>>> import numpy as np
>>> from numpy import linalg as LA
>>> np.set_printoptions(suppress=True, linewidth=200)
>>> sv = 5 * 0.5 ** np.arange(4)
>>> O, _ = LA.qr(np.array([[-0.5, 0.8, 1.3, 0.0],
...     [0.0, -0.7, -0.8, 0.3],
...     [-0.4, -1.4, -1.0, 0.2],
...     [0.3, -1.3, 0.5, -1.1]]))
>>> rng = np.random.default_rng(72442)
>>> mat = rng.normal(size=(20, 4)) * sv @ O
>>> mat.round(3)
array([[ 3.428, -2.02 , -2.366,  1.465],
       [ 3.273,  0.007, -3.342, -1.365],
       [ 0.248,  1.731,  2.357,  2.362],
       [ 3.076,  0.578, -2.212,  0.65 ],
       [-0.108,  0.234,  1.95 , -0.424],
       [-0.445,  0.138,  0.574, -0.001],
       [ 0.893,  1.14 , -0.18 , -0.898],
       [ 2.677,  0.611, -0.849,  0.39 ],
       [ 3.502, -2.49 , -3.621, -1.66 ],
       [ 4.717,  0.095, -1.075,  5.091],
       [ 6.885, -1.88 , -4.231, -0.078],
       [-3.139, -1.047,  2.382, -3.329],
       [-8.247,  2.856,  7.191, -1.933],
       [-2.636, -0.437,  0.028, -7.441],
       [ 4.209, -3.2  , -4.355,  8.686],
       [-3.708,  3.021,  4.15 , -0.745],
       [-4.469,  0.345,  3.197, -3.557],
       [-5.579,  1.25 ,  3.446, -3.123],
       [-0.792,  0.799,  1.883,  0.384],
       [-8.172,  3.635,  7.159, -3.133]])
>>> W2 = mat[[14, 2]].astype(float)
>>> for _ in range(3):
...     idx = LA.norm(mat[:, None] - W2, axis=-1).argmin(axis=1)
...     W2 = np.array([mat[idx == j].mean(axis=0) for j in range(2)])
... 
>>> idx
array([0, 0, 1, 0, 1, 1, 1, 0, 0, 0, 0, 1, 1, 1, 0, 1, 1, 1, 1, 1])
>>> np.round(W2[1] - W2[0], 3)
array([-6.984,  2.176,  5.601, -3.467])
>>> np.abs(W2[1] - W2[0]).argmax()
np.int64(0)
>>> th = np.radians(60)
>>> Rm = np.eye(4)
>>> Rm[1, 1] = Rm[0, 0] = np.cos(th)
>>> Rm[1, 0], Rm[0, 1] = -np.sin(th), np.sin(th)
>>> Rm.round(3)
array([[ 0.5  ,  0.866,  0.   ,  0.   ],
       [-0.866,  0.5  ,  0.   ,  0.   ],
       [ 0.   ,  0.   ,  1.   ,  0.   ],
       [ 0.   ,  0.   ,  0.   ,  1.   ]])
>>> B = mat @ Rm.T
>>> np.round(LA.svd(mat, compute_uv=False), 3), np.round(LA.svd(B, compute_uv=False), 3)
(array([26.308, 11.953,  5.507,  2.806]), array([26.308, 11.953,  5.507,  2.806]))
>>> hat = mat @ LA.solve(mat.T @ mat, mat.T)
>>> np.round(LA.eigvalsh(hat), 3) + 0
array([0., 0., 0., 0., 0., 0., 0., 0., 0., 0., 0., 0., 0., 0., 0., 0., 1., 1., 1., 1.])
>>> np.trace(hat)
np.float64(4.0)
>>> np.round(mat.sum(axis=0), 3)
array([-4.386,  5.366, 12.086, -8.658])
>>> LA.matrix_rank(mat)
np.int64(4)
>>> m1 = np.loadtxt("dump.csv", delimiter=",")
>>> m1
array([[  1.684,  -3.007,   0.664,   5.731,   3.44 ,   3.914,  -4.39 ,  -4.125,   3.211,  -4.29 ,  -0.921,  -2.453,  -1.467],
       [  2.701,  -3.884,   0.976,   6.619,   3.745,   4.616,  -5.294,  -4.742,   3.938,  -5.379,  -0.473,  -2.66 ,  -1.598],
       [  0.348,  -1.246,   1.076,   2.809,   1.827,   2.01 ,  -2.036,  -1.947,   1.628,  -2.488,  -0.333,  -1.172,  -0.671],
       [ -1.083,   1.818,  -0.598,  -4.059,  -1.535,  -2.113,   2.818,   3.304,  -1.833,   2.681,   0.629,   1.618,   0.74 ],
       [  1.078,  -1.113,  -0.353,   2.231,   1.427,   1.755,  -1.685,  -2.006,   1.147,  -1.762,  -0.016,  -0.536,  -0.085],
       [  0.282,   0.551,  -0.326,  -0.279,  -0.033,   0.213,   0.032,  -0.011,  -0.613,  -0.453,  -0.359,   0.094,  -0.09 ],
       [ -1.128,   1.874,  -0.476,  -3.934,  -2.304,  -2.847,   2.98 ,   2.58 ,  -1.804,   3.042,   0.342,   1.547,   0.845],
       [  2.895,  -5.564,   1.141,  10.567,   5.853,   6.59 ,  -7.28 ,  -7.87 ,   5.2  ,  -7.692,  -0.905,  -4.559,  -2.694],
       [ -4.224,   6.335,  -1.528, -11.061,  -6.18 ,  -7.671,   8.684,   8.549,  -6.424,   9.073,   1.077,   4.976,   2.273],
       [ -0.736,   1.688,   0.213,  -2.658,  -1.82 ,  -2.351,   2.195,   2.355,  -1.592,   1.925,   0.066,   0.649,   0.493],
       [  1.446,  -2.585,   0.593,   3.722,   2.08 ,   2.81 ,  -2.795,  -3.198,   2.278,  -2.793,  -0.879,  -1.97 ,  -0.486],
       [ -2.846,   4.714,  -0.779,  -9.209,  -5.258,  -6.325,   6.651,   6.634,  -4.395,   7.102,   1.176,   4.121,   1.751],
       [  1.815,  -2.177,   0.664,   3.869,   2.1  ,   2.646,  -2.961,  -3.057,   2.033,  -2.921,  -0.082,  -1.884,  -1.127],
       [  5.454,  -8.968,   1.706,  16.382,   9.459,  10.392, -13.579, -12.42 ,   9.119, -13.118,  -1.858,  -7.232,  -3.701],
       [  2.147,  -4.181,   1.088,   7.085,   3.932,   4.158,  -5.55 ,  -5.5  ,   3.343,  -5.69 ,  -1.056,  -3.035,  -1.041],
       [ -0.308,   0.935,  -0.315,  -1.631,  -0.939,  -0.581,   0.678,   1.583,  -1.022,   1.24 ,   0.484,   0.734,   0.636],
       [-11.53 ,  19.715,  -3.741, -34.77 , -19.575, -23.536,  27.452,  27.88 , -19.214,  27.131,   4.028,  15.55 ,   7.935],
       [ -0.626,   1.117,  -0.394,  -3.476,  -2.227,  -1.834,   2.284,   2.309,  -1.062,   1.643,   0.102,   1.658,   0.247],
       [ -4.008,   6.886,  -1.034, -11.582,  -6.54 ,  -7.78 ,   9.121,   8.913,  -6.776,   8.575,   1.487,   5.458,   2.769],
       [ -1.382,   2.348,  -0.195,  -4.163,  -2.499,  -2.434,   3.003,   3.306,  -2.336,   2.855,   0.082,   1.315,   0.903],
       [ -3.873,   6.625,  -1.032, -11.552,  -6.355,  -7.92 ,   9.255,   8.88 ,  -6.822,   8.722,   0.738,   5.135,   2.526]])
>>> O, Rm = LA.qr(mat)
>>> np.round(O.T @ O, 3) + 0
array([[1., 0., 0., 0.],
       [0., 1., 0., 0.],
       [0., 0., 1., 0.],
       [0., 0., 0., 1.]])
>>> np.allclose(Rm.T @ Rm, mat.T @ mat)
True
>>> np.round(O @ Rm, 3)
array([[ 3.428, -2.02 , -2.366,  1.465],
       [ 3.273,  0.007, -3.342, -1.365],
       [ 0.248,  1.731,  2.357,  2.362],
       [ 3.076,  0.578, -2.212,  0.65 ],
       [-0.108,  0.234,  1.95 , -0.424],
       [-0.445,  0.138,  0.574, -0.001],
       [ 0.893,  1.14 , -0.18 , -0.898],
       [ 2.677,  0.611, -0.849,  0.39 ],
       [ 3.502, -2.49 , -3.621, -1.66 ],
       [ 4.717,  0.095, -1.075,  5.091],
       [ 6.885, -1.88 , -4.231, -0.078],
       [-3.139, -1.047,  2.382, -3.329],
       [-8.247,  2.856,  7.191, -1.933],
       [-2.636, -0.437,  0.028, -7.441],
       [ 4.209, -3.2  , -4.355,  8.686],
       [-3.708,  3.021,  4.15 , -0.745],
       [-4.469,  0.345,  3.197, -3.557],
       [-5.579,  1.25 ,  3.446, -3.123],
       [-0.792,  0.799,  1.883,  0.384],
       [-8.172,  3.635,  7.159, -3.133]])
>>> round(float(abs(Rm[0, 0])), 3), np.round(LA.norm(mat[:, 0]), 3)
(18.891, np.float64(18.891))
>>> O.shape, Rm.shape
((20, 4), (4, 4))
>>> round(float(np.trace(O @ O.T)), 3)
4.0
>>> B = np.array([[3, -3, -3, 1, -1, 2, 2, 0, -2, -2, 1],
...     [3, -2, 3, -3, 2, 2, -1, -1, 2, 3, -1],
...     [1, 0, -1, 2, 2, -2, -2, 1, -3, 0, -2],
...     [1, 2, 3, 2, -2, 0, -1, -1, -2, -1, 3],
...     [3, 3, 3, 3, -2, 3, 0, -2, 2, -2, -3],
...     [2, -1, -2, 0, -2, 3, 0, 2, 2, 2, 3],
...     [-3, -2, 1, -1, 0, -1, -3, 2, -2, 3, 0],
...     [-3, 3, 1, 3, -3, 0, -2, 3, 2, -3, 1],
...     [-3, 3, -2, 0, -2, 1, 2, -3, 1, 0, 1],
...     [0, -3, 2, 1, 3, 3, -3, 3, -2, 2, -2],
...     [1, -2, 0, -3, -3, -2, 1, 0, -3, 2, -2]])
>>> E = B - B.T
>>> E
array([[ 0, -6, -4,  0, -4,  0,  5,  3,  1, -2,  0],
       [ 6,  0,  3, -5, -1,  3,  1, -4, -1,  6,  1],
       [ 4, -3,  0, -1, -1,  0, -3,  0, -1, -2, -2],
       [ 0,  5,  1,  0, -5,  0,  0, -4, -2, -2,  6],
       [ 4,  1,  1,  5,  0,  5,  0,  1,  4, -5,  0],
       [ 0, -3,  0,  0, -5,  0,  1,  2,  1, -1,  5],
       [-5, -1,  3,  0,  0, -1,  0,  4, -4,  6, -1],
       [-3,  4,  0,  4, -1, -2, -4,  0,  5, -6,  1],
       [-1,  1,  1,  2, -4, -1,  4, -5,  0,  2,  4],
       [ 2, -6,  2,  2,  5,  1, -6,  6, -2,  0, -4],
       [ 0, -1,  2, -6,  0, -5,  1, -1, -4,  4,  0]])
>>> u, g = E[10], E[4]
>>> u @ u
np.int64(100)
>>> p = (u @ g) / (u @ u) * u
>>> np.outer(u, g)
array([[  0,   0,   0,   0,   0,   0,   0,   0,   0,   0,   0],
       [ -4,  -1,  -1,  -5,   0,  -5,   0,  -1,  -4,   5,   0],
       [  8,   2,   2,  10,   0,  10,   0,   2,   8, -10,   0],
       [-24,  -6,  -6, -30,   0, -30,   0,  -6, -24,  30,   0],
       [  0,   0,   0,   0,   0,   0,   0,   0,   0,   0,   0],
       [-20,  -5,  -5, -25,   0, -25,   0,  -5, -20,  25,   0],
       [  4,   1,   1,   5,   0,   5,   0,   1,   4,  -5,   0],
       [ -4,  -1,  -1,  -5,   0,  -5,   0,  -1,  -4,   5,   0],
       [-16,  -4,  -4, -20,   0, -20,   0,  -4, -16,  20,   0],
       [ 16,   4,   4,  20,   0,  20,   0,   4,  16, -20,   0],
       [  0,   0,   0,   0,   0,   0,   0,   0,   0,   0,   0]])
>>> rk = LA.matrix_rank(E)
>>> rk
np.int64(10)
>>> null = LA.svd(E)[2][rk:].T
>>> np.round(E @ null, 3) + 0
array([[0.],
       [0.],
       [0.],
       [0.],
       [0.],
       [0.],
       [0.],
       [0.],
       [0.],
       [0.],
       [0.]])
>>> null.shape
(11, 1)
>>> np.round(LA.svd(E, compute_uv=False), 3) + 0
array([18.326, 18.326, 12.449, 12.449,  7.946,  7.946,  4.04 ,  4.04 ,  2.589,  2.589,  0.   ])
>>> E - E[0]
array([[  0,   0,   0,   0,   0,   0,   0,   0,   0,   0,   0],
       [  6,   6,   7,  -5,   3,   3,  -4,  -7,  -2,   8,   1],
       [  4,   3,   4,  -1,   3,   0,  -8,  -3,  -2,   0,  -2],
       [  0,  11,   5,   0,  -1,   0,  -5,  -7,  -3,   0,   6],
       [  4,   7,   5,   5,   4,   5,  -5,  -2,   3,  -3,   0],
       [  0,   3,   4,   0,  -1,   0,  -4,  -1,   0,   1,   5],
       [ -5,   5,   7,   0,   4,  -1,  -5,   1,  -5,   8,  -1],
       [ -3,  10,   4,   4,   3,  -2,  -9,  -3,   4,  -4,   1],
       [ -1,   7,   5,   2,   0,  -1,  -1,  -8,  -1,   4,   4],
       [  2,   0,   6,   2,   9,   1, -11,   3,  -3,   2,  -4],
       [  0,   5,   6,  -6,   4,  -5,  -4,  -4,  -5,   6,   0]])
>>> np.diff(E, axis=0)
array([[  6,   6,   7,  -5,   3,   3,  -4,  -7,  -2,   8,   1],
       [ -2,  -3,  -3,   4,   0,  -3,  -4,   4,   0,  -8,  -3],
       [ -4,   8,   1,   1,  -4,   0,   3,  -4,  -1,   0,   8],
       [  4,  -4,   0,   5,   5,   5,   0,   5,   6,  -3,  -6],
       [ -4,  -4,  -1,  -5,  -5,  -5,   1,   1,  -3,   4,   5],
       [ -5,   2,   3,   0,   5,  -1,  -1,   2,  -5,   7,  -6],
       [  2,   5,  -3,   4,  -1,  -1,  -4,  -4,   9, -12,   2],
       [  2,  -3,   1,  -2,  -3,   1,   8,  -5,  -5,   8,   3],
       [  3,  -7,   1,   0,   9,   2, -10,  11,  -2,  -2,  -8],
       [ -2,   5,   0,  -8,  -5,  -6,   7,  -7,  -2,   4,   4]])
>>> np.unravel_index(np.abs(E).argmax(), E.shape)
(np.int64(0), np.int64(1))
>>> np.abs(E).max()
np.int64(6)
>>> E.sum(axis=0)
array([  7,  -9,   9,   1, -16,   0,  -1,   2,  -3,   0,  10])
